% python3 -q
>>> import numpy as np
>>> from numpy import linalg as LA
>>> np.set_printoptions(suppress=True, linewidth=100)
>>> rnd = lambda a: np.round(a, 3) + 0
>>> E = np.load("case3.npy")
>>> E
array([[ 2.,  0.,  0.,  2.],
       [ 0.,  1.,  0., -3.],
       [-4.,  0.,  4.,  4.],
       [ 0.,  0.,  0.,  4.]])
>>> u = np.array([3, -1, 3])
>>> np.array([np.convolve(row, u, "same") for row in E])
array([[-2.,  6.,  6., -2.],
       [ 3., -1., -6.,  3.],
       [ 4.,  0.,  8.,  8.],
       [ 0.,  0., 12., -4.]])
>>> np.cross(E[0, :3], E[3, :3])
array([0., 0., 0.])
>>> np.polyval(u, E[0])
array([13.,  3.,  3., 13.])
>>> J = np.loadtxt("m.csv", delimiter=",")
>>> J
array([[  2.,   0.,  -2.,   0.,   1.,  -4.,  -4.,  -4.,   1.],
       [ -2.,   0.,   1.,  -2.,   1.,  -7.,   1.,  -7.,   2.],
       [ -1.,   1.,  -1.,  -3.,   4., -11.,   0.,  -5.,  -2.],
       [ -4.,   3.,   4.,  -8.,   4., -15.,   2.,  -1.,   2.],
       [ -5.,   0.,   7., -12.,   7., -13.,   6.,   4.,   4.],
       [ -9.,  -4.,   6.,  -7.,   6., -12.,   2.,   5.,   2.],
       [ -4.,  -6.,   5.,  -7.,   8., -12.,   7.,   7.,  -2.],
       [ -7.,  -8.,   4., -11.,   6., -12.,   6.,   2.,  -1.],
       [ -3.,  -7.,  -1.,  -8.,   5., -17.,   7.,   5.,   2.],
       [ -4., -12.,  -3.,  -4.,   0., -19.,   2.,   9.,  -2.],
       [ -1., -15.,  -4.,  -6.,  -3., -21.,   6.,  14.,   3.],
       [ -5., -14.,  -7.,  -7.,  -4., -18.,  10.,  11.,   2.],
       [ -1., -19., -12.,  -3.,  -4., -19.,   9.,  16.,   3.],
       [ -5., -19., -17.,  -8.,  -4., -15.,   6.,  17.,   5.],
       [  0., -23., -21.,  -6.,  -9., -17.,   9.,  22.,   6.],
       [  4., -27., -20.,  -5.,  -5., -12.,   6.,  25.,   1.],
       [  9., -32., -23.,  -6.,  -5., -15.,  10.,  27.,   0.],
       [ 12., -31., -28., -10.,  -9., -19.,  13.,  23.,   3.],
       [ 16., -32., -28.,  -9.,  -7., -15.,  16.,  19.,   1.],
       [ 14., -28., -23.,  -9., -10., -15.,  19.,  16.,   1.],
       [ 19., -24., -22., -14., -10., -20.,  23.,  15.,   4.],
       [ 18., -28., -18., -18., -11., -16.,  20.,  11.,   8.],
       [ 13., -33., -18., -14.,  -6., -11.,  22.,  15.,   3.],
       [  9., -35., -15., -18., -10., -10.,  27.,  13.,   0.]])
>>> G = np.cov(J, rowvar=False)
>>> np.argsort(-J.std(axis=0).round(6), kind="stable")
array([1, 2, 7, 0, 6, 4, 3, 5, 8])
>>> rnd(np.corrcoef(J[:, 2], J[:, 5])[0, 1])
np.float64(0.33)
>>> Z = J[[6, 10]].astype(float)
>>> for _ in range(6):
...     idx = LA.norm(J[:, None] - Z, axis=-1).argmin(axis=1)
...     Z = np.array([J[idx == j].mean(axis=0) for j in range(2)])
... 
>>> idx
array([0, 0, 0, 0, 0, 0, 0, 0, 0, 0, 0, 0, 1, 1, 1, 1, 1, 1, 1, 1, 1, 1, 1, 1])
>>> rnd(Z[1] - Z[0])
array([ 12.583, -22.417, -21.167,  -3.75 , -10.417,  -1.917,  11.25 ,  14.917,   2.   ])
>>> vec = np.array([2, -2, -2, 1, 1, -2, 2, 0, 2])
>>> y = J @ vec
>>> rnd(LA.lstsq(J, y)[0])
array([ 2., -2., -2.,  1.,  1., -2.,  2.,  0.,  2.])
>>> rng = np.random.default_rng(5882)
>>> y = y + 0.05 * rng.normal(size=24)
>>> rnd(y)
array([ 11.089,  13.018,  17.022,  11.962,  16.939,   8.983,  29.055,  23.015,  58.988,  55.934,
        87.006,  80.932, 114.951, 101.977, 136.969, 129.997, 166.922, 193.101, 200.087, 181.02 ,
       200.13 , 187.046, 179.969, 163.912])
>>> b, *_ = LA.lstsq(J, y)
>>> rnd(LA.norm(y - J @ b))
np.float64(0.193)
>>> b.round()
array([ 2., -2., -2.,  1.,  1., -2.,  2., -0.,  2.])
>>> Xc = J - J.mean(axis=0)
>>> vecs = LA.svd(Xc)[2][:1]
>>> other = Xc - Xc @ vecs.T @ vecs
>>> rnd(np.diag(vecs.T @ vecs))
array([0.107, 0.324, 0.259, 0.011, 0.067, 0.005, 0.089, 0.136, 0.001])
>>> LA.norm(other, axis=1).round(6).argmax()
np.int64(23)
>>> rnd(other.std(axis=0))
array([4.686, 2.435, 3.337, 3.932, 2.436, 3.79 , 4.536, 4.848, 2.293])
>>> rnd(np.cov(Xc @ vecs.T, rowvar=False))
np.float64(484.942)
>>> other = J[0, 0] * J[1:] - np.outer(J[1:, 0], J[0])
>>> other
array([[  0.,   0.,  -2.,  -4.,   4., -22.,  -6., -22.,   6.],
       [  0.,   2.,  -4.,  -6.,   9., -26.,  -4., -14.,  -3.],
       [  0.,   6.,   0., -16.,  12., -46., -12., -18.,   8.],
       [  0.,   0.,   4., -24.,  19., -46.,  -8., -12.,  13.],
       [  0.,  -8.,  -6., -14.,  21., -60., -32., -26.,  13.],
       [  0., -12.,   2., -14.,  20., -40.,  -2.,  -2.,   0.],
       [  0., -16.,  -6., -22.,  19., -52., -16., -24.,   5.],
       [  0., -14.,  -8., -16.,  13., -46.,   2.,  -2.,   7.],
       [  0., -24., -14.,  -8.,   4., -54., -12.,   2.,   0.],
       [  0., -30., -10., -12.,  -5., -46.,   8.,  24.,   7.],
       [  0., -28., -24., -14.,  -3., -56.,   0.,   2.,   9.],
       [  0., -38., -26.,  -6.,  -7., -42.,  14.,  28.,   7.],
       [  0., -38., -44., -16.,  -3., -50.,  -8.,  14.,  15.],
       [  0., -46., -42., -12., -18., -34.,  18.,  44.,  12.],
       [  0., -54., -32., -10., -14.,  -8.,  28.,  66.,  -2.],
       [  0., -64., -28., -12., -19.,   6.,  56.,  90.,  -9.],
       [  0., -62., -32., -20., -30.,  10.,  74.,  94.,  -6.],
       [  0., -64., -24., -18., -30.,  34.,  96., 102., -14.],
       [  0., -56., -18., -18., -34.,  26.,  94.,  88., -12.],
       [  0., -48.,  -6., -28., -39.,  36., 122., 106., -11.],
       [  0., -56.,   0., -36., -40.,  40., 112.,  94.,  -2.],
       [  0., -66., -10., -28., -25.,  30.,  96.,  82.,  -7.],
       [  0., -70., -12., -36., -29.,  16.,  90.,  62.,  -9.]])
>>> LA.matrix_rank(other), LA.matrix_rank(J)
(np.int64(8), np.int64(9))
